>>> import numpy as np
>>> from numpy import linalg as LA
>>> np.set_printoptions(precision=1, suppress=True, linewidth=200, sign=" ")
>>> W0 = np.loadtxt("sample0.csv", delimiter=",")
>>> print(W0)
[[ 0.  0.  0.  0.  0.  2.  0.  0.  0.  0.  0.  0.  0.  0.  0.]
 [ 0.  0.  1.  0.  0.  0.  0.  0.  0.  0.  0.  0.  0.  0.  0.]
 [ 0.  1.  0.  0.  0.  0.  0.  0.  0.  0.  0.  0.  0.  0.  0.]
 [ 0.  0.  0.  0.  0.  0.  0.  0.  2.  0.  0.  0.  0.  0.  0.]
 [ 0.  0.  0.  0.  0.  0.  0.  0.  0.  0.  0.  0.  0.  0.  1.]
 [ 1.  0.  0.  0.  0.  0.  0.  0.  0.  0.  0.  0.  0.  0.  0.]
 [ 0.  0.  0.  0.  1.  0.  0.  0.  0.  0.  0.  0.  0.  0.  0.]
 [ 0.  0.  0.  0.  0.  0.  0.  0.  0.  0.  0.  0.  1.  0.  0.]
 [ 0.  0.  0.  0.  0.  0.  0.  0.  0.  0.  0.  0.  0.  2.  0.]
 [ 0.  0.  0.  0.  0.  0.  0.  1.  0.  0.  0.  0.  0.  0.  0.]
 [ 0.  0.  0.  0.  0.  0.  0.  0.  0.  0.  0.  0.  0.  0.  0.]
 [ 0.  0.  0.  0.  0.  0.  0.  0.  0.  0.  0.  2.  0.  0.  0.]
 [ 0.  0.  0.  0.  0.  0.  0.  0.  0.  0.  0.  0.  0.  0.  0.]
 [ 0.  0.  0.  0.  0.  0.  2.  0.  0.  0.  0.  0.  0.  0.  0.]
 [ 0.  0.  0.  0.  0.  0.  0.  0.  0.  0.  0.  0.  0.  0.  0.]]
>>> r = LA.matrix_rank(W0)
>>> print(r)
12
>>> N = LA.svd(W0)[2][r:].T
>>> print([int(LA.matrix_rank(W0[:, :j + 1])) for j in range(15)])
[1, 2, 3, 3, 4, 5, 6, 7, 8, 8, 8, 9, 10, 11, 12]
>>> print(np.allclose(W0 @ N, 0))
True
>>> left, sig, Vh = LA.svd(W0)
>>> vecs = Vh[:(sig > 1e-8).sum()]
>>> rng = np.random.default_rng(38218)
>>> x = W0[13] + -2 * W0[4] + rng.integers(2) * np.eye(15)[14]
>>> print(x)
[ 0.  0.  0.  0.  0.  0.  2.  0.  0.  0.  0.  0.  0.  0. -2.]
>>> print(np.allclose(vecs.T @ vecs @ x, x))
True
>>> print(LA.matrix_rank(np.vstack([W0, x])))
12
>>> left, sig = LA.svd(W0)
Traceback (most recent call last):
  File "<python-input-17>", line 1, in <module>
    left, sig = LA.svd(W0)
    ^^^^^^^^^
ValueError: too many values to unpack (expected 2)
>>> left, sig, Vh = LA.svd(W0, full_matrices=False)
>>> print(sig / sig[0])
[ 1.   1.   1.   1.   1.   0.5  0.5  0.5  0.5  0.5  0.5  0.5 -0.   0.   0. ]
>>> print(sig)
[ 2.  2.  2.  2.  2.  1.  1.  1.  1.  1.  1.  1. -0.  0.  0.]
>>> m1 = np.loadtxt("block9.csv", delimiter=",")
>>> print(m1)
[[  7.3   4.5   2.5  -2.5  13.7  -8.7   6.8  -5.   -0.2]
 [  1.7  -0.4   3.9  -0.5   0.1   2.1  -2.1   1.5   1.5]
 [ -7.6  -6.9   1.3  -1.   -9.7   8.6  -9.    2.   -1.2]
 [  3.7  -0.8   5.1  -0.1   2.8   3.3   3.6  -1.2   2.8]
 [ -2.3  -2.3   2.8   0.5   2.8   5.5   3.3  -0.8  -1.8]
 [  2.    1.2   3.5  -0.4   2.8   2.7   1.5  -0.2   0.1]
 [  6.5   5.7  -3.7   3.4   1.4  -5.8   9.4   2.5   3.4]
 [  6.    3.9   0.2  -2.1  10.1   1.1  12.6  -1.8  -3.9]
 [  3.2   3.4  -1.3   2.9   1.   -5.8   7.    0.2   3.5]
 [ -4.4  -2.1   0.8  -1.3  -4.    4.8  -0.9   2.6  -1.3]
 [  3.5   1.5   1.3   1.    5.2  -8.5   2.3  -2.5   3.1]
 [  0.3  -3.1   3.1  -5.1   1.2   4.8  -3.8   0.2  -0.9]
 [  6.8   2.6   2.5  -0.6   6.4  -2.9   7.4  -2.5   0.1]
 [ -7.7  -0.3 -11.   11.1 -16.8  -3.1  -4.8  10.7   0.8]
 [  3.3   2.5  -0.6  -5.    8.5  -9.3   6.3  -7.5  -0.9]
 [ -3.3  -1.7   0.3  -2.9  -5.7   0.8  -6.8  -1.6   3.2]
 [  1.9   1.2   0.5   0.2   4.9   0.    4.   -1.2  -0.5]
 [  5.    0.7   7.2  -9.1  10.4  -0.1   0.6 -10.    1.6]
 [ -3.3  -0.7  -2.    2.7  -1.7  -0.5   3.3   0.7   1.9]
 [ -0.9  -1.5   2.8  -1.2  -0.3   6.4   9.7   1.3   0.1]]
>>> x = np.array([9, 8, 0, 4, 6, 4, 6, 7, 6])
>>> target = m1 @ x
>>> print(np.round(LA.solve(m1.T @ m1, m1.T @ target), 1) + 0)
[ 9.  8.  0.  4.  6.  4.  6.  7.  6.]
>>> target = target + 0.3 * rng.normal(size=20)
>>> print(target)
[ 143.5   26.2 -198.5   86.     4.8   61.8  197.   181.   115.   -61.8   59.1  -43.2  133.9  -89.6   23.1 -118.8   69.3   19.2   -0.5   67. ]
>>> c, *_ = LA.lstsq(m1, target)
>>> print(np.round(LA.norm(target - m1 @ c), 1))
1.0
>>> print([round(float(LA.norm(LA.solve(m1.T @ m1 + lam * np.eye(9), m1.T @ target))), 2) for lam in (0, 1, 10, 100)])
[18.26, 17.95, 16.53, 12.58]
>>> print(np.round(m1.T @ (target - m1 @ c), 1) + 0)
[ 0.  0.  0.  0.  0.  0.  0.  0.  0.]
>>> print(c.round())
[ 9.  8.  0.  4.  6.  4.  6.  7.  6.]
>>> q, _ = LA.qr(np.array([[-1.1, 1.5, -0.8, 0.4, 0.1],
...     [-2.3, -1.2, 0.5, 0.5, 1.5],
...     [1.5, 1.8, -0.2, 1.4, 0.7],
...     [-1.2, 0.8, -0.4, -0.5, 0.9],
...     [0.0, 0.5, -0.1, -0.1, 0.4],
...     [-0.8, 1.2, -0.7, 0.2, -0.6],
...     [-0.6, 1.4, 0.6, 0.0, 0.9],
...     [-0.4, 0.5, -1.1, -0.6, -2.8],
...     [0.6, -0.3, 0.1, 0.5, 0.8],
...     [-0.6, 1.1, -0.8, -0.2, -1.9],
...     [1.6, -0.1, 2.1, -1.8, -0.6],
...     [-0.9, 1.7, -1.2, -0.4, 1.7],
...     [-0.9, 0.6, -0.8, -0.1, -0.8],
...     [-0.2, -1.3, -0.3, 1.8, -0.1],
...     [0.0, 0.2, 1.1, 0.2, 0.2],
...     [1.8, 0.3, 0.7, -0.5, -0.1]]))
>>> M = q @ q.T
>>> print(M.round(1) + 0)
[[ 0.2  0.   0.1  0.1  0.   0.2  0.2  0.1  0.   0.1 -0.1  0.1  0.1  0.   0.1 -0.1]
 [ 0.   0.5 -0.3  0.1  0.   0.   0.2 -0.2  0.  -0.1 -0.1 -0.1  0.   0.1  0.2 -0.2]
 [ 0.1 -0.3  0.6 -0.1  0.   0.1  0.2 -0.1  0.1  0.  -0.1  0.  -0.1  0.1  0.1  0.1]
 [ 0.1  0.1 -0.1  0.2  0.   0.   0.1  0.   0.   0.   0.   0.3  0.  -0.2  0.  -0.1]
 [ 0.   0.   0.   0.   0.   0.   0.   0.   0.   0.   0.   0.1  0.  -0.1  0.   0. ]
 [ 0.2  0.   0.1  0.   0.   0.2  0.1  0.1 -0.1  0.2 -0.1  0.   0.1  0.   0.1 -0.1]
 [ 0.2  0.2  0.2  0.1  0.   0.1  0.4 -0.1 -0.1  0.1  0.1  0.   0.  -0.1  0.3  0. ]
 [ 0.1 -0.2 -0.1  0.   0.   0.1 -0.1  0.4 -0.1  0.3  0.  -0.1  0.2  0.  -0.1  0. ]
 [ 0.   0.   0.1  0.   0.  -0.1 -0.1 -0.1  0.1 -0.1 -0.1  0.  -0.1  0.1  0.   0. ]
 [ 0.1 -0.1  0.   0.   0.   0.2  0.1  0.3 -0.1  0.3  0.  -0.1  0.1  0.   0.1 -0.1]
 [-0.1 -0.1 -0.1  0.   0.  -0.1  0.1  0.  -0.1  0.   0.6 -0.2 -0.1 -0.3  0.2  0.2]
 [ 0.1 -0.1  0.   0.3  0.1  0.   0.  -0.1  0.  -0.1 -0.2  0.5  0.  -0.3 -0.2  0. ]
 [ 0.1  0.  -0.1  0.   0.   0.1  0.   0.2 -0.1  0.1 -0.1  0.   0.1  0.   0.  -0.1]
 [ 0.   0.1  0.1 -0.2 -0.1  0.  -0.1  0.   0.1  0.  -0.3 -0.3  0.   0.4  0.  -0.1]
 [ 0.1  0.2  0.1  0.   0.   0.1  0.3 -0.1  0.   0.1  0.2 -0.2  0.   0.   0.3  0. ]
 [-0.1 -0.2  0.1 -0.1  0.  -0.1  0.   0.   0.  -0.1  0.2  0.  -0.1 -0.1  0.   0.2]]
>>> labels = rng.permutation(16)
>>> print(labels)
[  3  10   0  12   8  13   2  11   9  15   5   7   6   1   4  14]
>>> B = M[labels][:, labels]
>>> print(np.round(np.diag(B), 1) + 0)
[ 0.2  0.6  0.2  0.1  0.1  0.4  0.6  0.5  0.3  0.2  0.2  0.4  0.4  0.5  0.   0.3]
>>> print(round(float(LA.det(B)), 1), round(float(LA.det(M[labels])), 1))
0.0 -0.0
>>> print(np.trace(B))
5.0
